% ipython --no-banner

In [1]: import numpy as np

In [2]: import numpy.linalg as la

In [3]: np.set_printoptions(precision=1, suppress=True, linewidth=160)

In [4]: def rd(a):
   ...:     return np.round(a, 1) + 0
   ...: 

In [5]: F = np.loadtxt("run6.csv", delimiter=",")

In [6]: print(rd(F))
[[ 1.  -0.1 -0.1 -0.1  0.1  0.   0.   0.  -0.1  0.   0.   0.1  0. ]
 [-0.1  0.8 -0.2 -0.2  0.1  0.   0.   0.  -0.1  0.   0.   0.2  0.1]
 [-0.1 -0.2  0.8 -0.2  0.2  0.   0.  -0.1 -0.2  0.   0.   0.2  0.1]
 [-0.1 -0.2 -0.2  0.9  0.1  0.   0.   0.  -0.1  0.   0.   0.1  0.1]
 [ 0.1  0.1  0.2  0.1  0.9  0.   0.   0.   0.1  0.   0.  -0.1  0. ]
 [ 0.   0.   0.   0.   0.   1.   0.   0.   0.   0.   0.   0.   0. ]
 [ 0.   0.   0.   0.   0.   0.   1.   0.   0.   0.   0.   0.   0. ]
 [ 0.   0.  -0.1  0.   0.   0.   0.   1.   0.   0.   0.   0.   0. ]
 [-0.1 -0.1 -0.2 -0.1  0.1  0.   0.   0.   0.9  0.   0.   0.1  0.1]
 [ 0.   0.   0.   0.   0.   0.   0.   0.   0.   1.   0.   0.   0. ]
 [ 0.   0.   0.   0.   0.   0.   0.   0.   0.   0.   1.   0.   0. ]
 [ 0.1  0.2  0.2  0.1 -0.1  0.   0.   0.   0.1  0.   0.   0.9 -0.1]
 [ 0.   0.1  0.1  0.1  0.   0.   0.   0.   0.1  0.   0.  -0.1  1. ]]

In [7]: print(rd(la.norm(F, 2) / la.norm(F)))
0.3

In [8]: print(la.matrix_rank(F, rtol=0.1))
12

In [9]: Uu, sigma, Vt = la.svd(F)

In [10]: evecs = Vt[:(sigma > 1e-8).sum()]

In [11]: rng = np.random.default_rng(54111)

In [12]: x = F[11] + -3 * F[6] + rng.integers(2) * np.eye(13)[8]

In [13]: print(rd(x))
[ 0.1  0.2  0.2  0.2 -0.1  0.  -3.   0.   1.1  0.   0.   0.8 -0.1]

In [14]: print(la.matrix_rank(np.vstack([F, x])))
13

In [15]: print(rd(np.diag(evecs.T @ evecs)))
[1.  0.8 0.8 0.9 0.9 1.  1.  1.  0.9 1.  1.  0.9 1. ]

In [16]: print(rd(np.trace(la.pinv(F) @ F)))
12.0

In [17]: print(la.lstsq(F[:-1].T, F[-1])[2])
12

In [18]: print(np.unique(F.round(6), axis=0).shape)
(13, 13)

In [19]: rk = la.matrix_rank(F)

In [20]: print(rk)
12

In [21]: ns = la.svd(F)[2][rk:].T

In [22]: print(la.matrix_rank(F.T @ F), la.matrix_rank(F @ F.T))
12 12

In [23]: print([int(la.matrix_rank(np.delete(F, i, axis=0))) for i in range(13)])
[12, 12, 12, 12, 12, 12, 12, 12, 12, 12, 12, 12, 12]

In [24]: print([int(la.matrix_rank(F[:i])) for i in range(1, len(F) + 1)])
[1, 2, 3, 4, 5, 6, 7, 8, 9, 10, 11, 12, 12]

In [25]: print(np.allclose(F @ ns, 0))
True

In [26]: print(rd(F @ ns))
[[0.]
 [0.]
 [0.]
 [0.]
 [0.]
 [0.]
 [0.]
 [0.]
 [0.]
 [0.]
 [0.]
 [0.]
 [0.]]

In [27]: J = np.loadtxt("dump.csv", delimiter=",")

In [28]: print(rd(J))
[[ 0.6 -0.1 -0.1  0.6 -0.1  0.1  0.1 -0.4]
 [-0.1  1.   0.   0.2  0.   0.   0.  -0.1]
 [-0.1  0.   1.   0.2  0.   0.   0.  -0.1]
 [ 0.6  0.2  0.2  0.   0.2 -0.2 -0.2  0.6]
 [-0.1  0.   0.   0.2  1.   0.   0.  -0.1]
 [ 0.1  0.   0.  -0.2  0.   1.   0.   0.1]
 [ 0.1  0.   0.  -0.2  0.   0.   1.   0.1]
 [-0.4 -0.1 -0.1  0.6 -0.1  0.1  0.1  0.6]]

In [29]: evals, evecs = la.eigh(J)

In [30]: x = np.array([2, 4, 3, 5, 2, 3, 1, 4])

In [31]: print(rd(evecs * np.maximum(evals, 0) @ evecs.T))
[[ 0.8 -0.1 -0.1  0.3 -0.1  0.1  0.1 -0.2]
 [-0.1  1.   0.   0.1  0.   0.   0.  -0.1]
 [-0.1  0.   1.   0.1  0.   0.   0.  -0.1]
 [ 0.3  0.1  0.1  0.5  0.1 -0.1 -0.1  0.3]
 [-0.1  0.   0.   0.1  1.   0.   0.  -0.1]
 [ 0.1  0.   0.  -0.1  0.   1.   0.   0.1]
 [ 0.1  0.   0.  -0.1  0.   0.   1.   0.1]
 [-0.2 -0.1 -0.1  0.3 -0.1  0.1  0.1  0.8]]

In [32]: print(rd(np.abs(J).sum(axis=1).max()), rd(np.abs(evals).max()))
2.3 1.0

In [33]: print(rd(la.eigvalsh(J[1:, 1:])))
[-0.6  1.   1.   1.   1.   1.   1. ]

In [34]: print(rd(x @ J @ x))
83.8

In [35]: x = np.array([-3, 0, 0, 3, 0, -1, 1, -1])

In [36]: rhs = J @ x

In [37]: c, lr = np.zeros(8), 1 / la.norm(J, 2) ** 2

In [38]: for i in range(30):
    ...:     c -= lr * J.T @ (J @ c - rhs)
    ...:     if i % 5 == 0: print(i, round(la.norm(J @ c - rhs), 1))
    ...: 
0 0.0
5 0.0
10 0.0
15 0.0
20 0.0
25 0.0

In [39]: print(rd(c))
[-3.  0.  0.  3.  0. -1.  1. -1.]

In [40]: print(rd(la.cond(J)))
1.0
